$ ipython --no-banner

In [1]: import numpy as np

In [2]: np.set_printoptions(suppress=True, linewidth=120)

In [3]: other = np.array([[1, 1], [1, -1]])

In [4]: rng = np.random.default_rng(69)

In [5]: M = np.kron(other, np.kron(other, other))[rng.permutation(8)][:6]

In [6]: print(M)
[[ 1  1 -1 -1 -1 -1  1  1]
 [ 1 -1 -1  1 -1  1  1 -1]
 [ 1  1  1  1  1  1  1  1]
 [ 1 -1  1 -1 -1  1 -1  1]
 [ 1 -1  1 -1  1 -1  1 -1]
 [ 1  1  1  1 -1 -1 -1 -1]]

In [7]: x0 = np.array([-2, 0, -2, -2, 1, 0, 2, 2])

In [8]: M * x0
Out[8]: 
array([[-2,  0,  2,  2, -1,  0,  2,  2],
       [-2,  0,  2, -2, -1,  0,  2, -2],
       [-2,  0, -2, -2,  1,  0,  2,  2],
       [-2,  0, -2,  2, -1,  0, -2,  2],
       [-2,  0, -2,  2,  1,  0,  2, -2],
       [-2,  0, -2, -2, -1,  0, -2, -2]])

In [9]: np.sign((M @ x0).round(6))
Out[9]: array([ 1, -1, -1, -1, -1, -1])

In [10]: print(M @ x0)
[  5  -3  -1  -3  -1 -11]

In [11]: M @ np.ones(8)
Out[11]: array([0., 0., 8., 0., 0., 0.])

In [12]: other = M / np.sqrt((M ** 2).mean(axis=1, keepdims=True))

In [13]: other[4]
Out[13]: array([ 1., -1.,  1., -1.,  1., -1.,  1., -1.])

In [14]: np.linalg.matrix_rank(other) == np.linalg.matrix_rank(M)
Out[14]: np.True_

In [15]: np.round(np.linalg.norm(other, axis=1), 1)
Out[15]: array([2.8, 2.8, 2.8, 2.8, 2.8, 2.8])

In [16]: M - M.mean(axis=1, keepdims=True)
Out[16]: 
array([[ 1.,  1., -1., -1., -1., -1.,  1.,  1.],
       [ 1., -1., -1.,  1., -1.,  1.,  1., -1.],
       [ 0.,  0.,  0.,  0.,  0.,  0.,  0.,  0.],
       [ 1., -1.,  1., -1., -1.,  1., -1.,  1.],
       [ 1., -1.,  1., -1.,  1., -1.,  1., -1.],
       [ 1.,  1.,  1.,  1., -1., -1., -1., -1.]])

In [17]: x0 = np.array([0, 2, 2, -2, 0, 1, 1, -2])

In [18]: h1 = np.maximum(M @ x0, 0)

In [19]: np.maximum(M @ (3 * x0), 0)
Out[19]: array([ 0,  0,  6,  0, 12,  6])

In [20]: print(h1)
[0 0 2 0 4 2]

In [21]: other = np.array([[-5, 7, -2],
    ...:     [2, -3, 7],
    ...:     [-9, 3, -8],
    ...:     [4, 7, 9],
    ...:     [-4, 9, -9],
    ...:     [-9, -2, 8],
    ...:     [4, 6, 7],
    ...:     [8, 3, 8]])

In [22]: M @ other
Out[22]: 
array([[ 27,  -4,  20],
       [ -3,   6,  24],
       [ -9,  30,  20],
       [-21,  -8,  -8],
       [-19,  20, -44],
       [ -7,  -2,  -8]])

In [23]: other @ M
ValueError: matmul: Input operand 1 has a mismatch in its core dimension 0, with gufunc signature (n?,k),(k,m?)->(n?,m?) (size 6 is different from 3)


In [24]: np.einsum("ik,kj->ij", M, other)
Out[24]: 
array([[ 27,  -4,  20],
       [ -3,   6,  24],
       [ -9,  30,  20],
       [-21,  -8,  -8],
       [-19,  20, -44],
       [ -7,  -2,  -8]])

In [25]: other.T @ M.T
Out[25]: 
array([[ 27,  -3,  -9, -21, -19,  -7],
       [ -4,   6,  30,  -8,  20,  -2],
       [ 20,  24,  20,  -8, -44,  -8]])

In [26]: np.linalg.matrix_rank(M @ other)
Out[26]: np.int64(3)

In [27]: arr = np.loadtxt("case4.csv", delimiter=",")

In [28]: arr.round(1)
Out[28]: 
array([[-0.2,  1.9, -2.4,  1.4],
       [-2.9,  0.7, -1.2,  0.9],
       [ 2.2,  0.5, -2. , -0.1],
       [-1.5,  1.2,  2.8, -0.4],
       [ 0.1,  1.2, -0.9, -3.7],
       [-1.7, -2.6, -0.3,  0.1],
       [ 1.1,  0.9,  0.7,  1.8]])

In [29]: other = np.c_[arr[:, :2] @ np.array([[3, 3], [3, 2]]), np.array([2, 2, 3, 1, -3, -1, 1])]

In [30]: other.round(1)
Out[30]: 
array([[  5.3,   3.3,   2. ],
       [ -6.7,  -7.4,   2. ],
       [  8.2,   7.7,   3. ],
       [ -1.1,  -2.2,   1. ],
       [  4. ,   2.7,  -3. ],
       [-12.6, -10.1,  -1. ],
       [  6. ,   5.1,   1. ]])

In [31]: np.round(np.linalg.lstsq(arr, other[:, 0])[0], 1) + 0
Out[31]: array([3., 3., 0., 0.])

In [32]: np.round(np.linalg.norm(other - arr @ np.linalg.lstsq(arr, other)[0], axis=0), 1) + 0
Out[32]: array([0. , 0. , 3.1])

In [33]: np.linalg.matrix_rank(other)
Out[33]: np.int64(3)

In [34]: np.round(np.linalg.norm(np.linalg.qr(arr)[0].T @ other, axis=0) ** 2 / ((other ** 2).sum(axis=0) + 1e-12), 1)
Out[34]: array([1. , 1. , 0.7])

In [35]: q, evecs = np.linalg.qr(arr[:, :2])[0], np.linalg.qr(arr[:, 2:])[0]

In [36]: s = np.linalg.svd(q.T @ evecs, compute_uv=False)

In [37]: round(float(np.linalg.norm(q @ q.T - evecs @ evecs.T, 2)), 1)
Out[37]: 1.0

In [38]: P = arr @ np.linalg.solve(arr.T @ arr, arr.T)

In [39]: P.round(1) + 0
Out[39]: 
array([[ 0.6,  0.4,  0.2, -0.1,  0. , -0.2,  0.1],
       [ 0.4,  0.7, -0.2,  0.1,  0. ,  0.2, -0.1],
       [ 0.2, -0.2,  0.4, -0.4,  0.1, -0.1,  0.1],
       [-0.1,  0.1, -0.4,  0.6,  0.1, -0.2,  0.1],
       [ 0. ,  0. ,  0.1,  0.1,  0.8, -0.2, -0.3],
       [-0.2,  0.2, -0.1, -0.2, -0.2,  0.6, -0.3],
       [ 0.1, -0.1,  0.1,  0.1, -0.3, -0.3,  0.3]])

In [40]: round(np.trace(P), 1)
Out[40]: np.float64(4.0)

In [41]: np.allclose(P @ P, P)
Out[41]: True

In [42]: np.linalg.matrix_rank(np.eye(7) - P)
Out[42]: np.int64(3)

In [43]: np.round(np.diag(P), 1)
Out[43]: array([0.6, 0.7, 0.4, 0.6, 0.8, 0.6, 0.3])

In [44]: print(np.round(np.linalg.eigvalsh(P), 1) + 0)
[0. 0. 0. 1. 1. 1. 1.]

In [45]: left, s, Vt = np.linalg.svd(P)

In [46]: np.argmax(s[:-1] / (s[1:] + 1e-6)) + 1
Out[46]: np.int64(4)

In [47]: other = left[:, :4] @ np.diag(s[:4]) @ Vt[:4]

In [48]: np.round(np.abs(P - other).max(), 1)
Out[48]: np.float64(0.0)

In [49]: np.round(np.linalg.norm(P - other, 2), 1), np.round(s[4], 1)
Out[49]: (np.float64(0.0), np.float64(0.0))

In [50]: q, R = np.linalg.qr(arr)

In [51]: np.allclose(R.T @ R, arr.T @ arr)
Out[51]: True

In [52]: np.trace(q @ q.T)
Out[52]: np.float64(4.0)

In [53]: round(abs(R[0, 0]), 1), round(np.linalg.norm(arr[:, 0]), 1)
Out[53]: (np.float64(4.5), np.float64(4.5))

In [54]: np.round(np.abs(np.diag(R)), 1)
Out[54]: array([4.5, 3.8, 4.4, 4.5])

In [55]: F = np.loadtxt("m.csv", delimiter=",")

In [56]: print(F)
[[ 3.  1.  0.  0.  4.  2.  4.]
 [ 1. -1. -2. -2.  2.  0.  2.]
 [-2. -4. -5. -5. -1. -3. -1.]
 [-3. -5. -6. -6. -2. -4. -2.]
 [-1. -3. -4. -4.  0. -2.  0.]
 [-3. -5. -6. -6. -2. -4. -2.]
 [-1. -3. -4. -4.  0. -2.  0.]]

In [57]: left, s, Vt = np.linalg.svd(F)

In [58]: s.round(1) + 0
Out[58]: array([21. ,  7.6,  0. ,  0. ,  0. ,  0. ,  0. ])

In [59]: other = left[:, :2] @ np.diag(s[:2]) @ Vt[:2]

In [60]: round(float(np.abs(F - other).max()), 1)
Out[60]: 0.0

In [61]: other.round(1) + 0
Out[61]: 
array([[ 3.,  1.,  0.,  0.,  4.,  2.,  4.],
       [ 1., -1., -2., -2.,  2.,  0.,  2.],
       [-2., -4., -5., -5., -1., -3., -1.],
       [-3., -5., -6., -6., -2., -4., -2.],
       [-1., -3., -4., -4.,  0., -2.,  0.],
       [-3., -5., -6., -6., -2., -4., -2.],
       [-1., -3., -4., -4.,  0., -2.,  0.]])
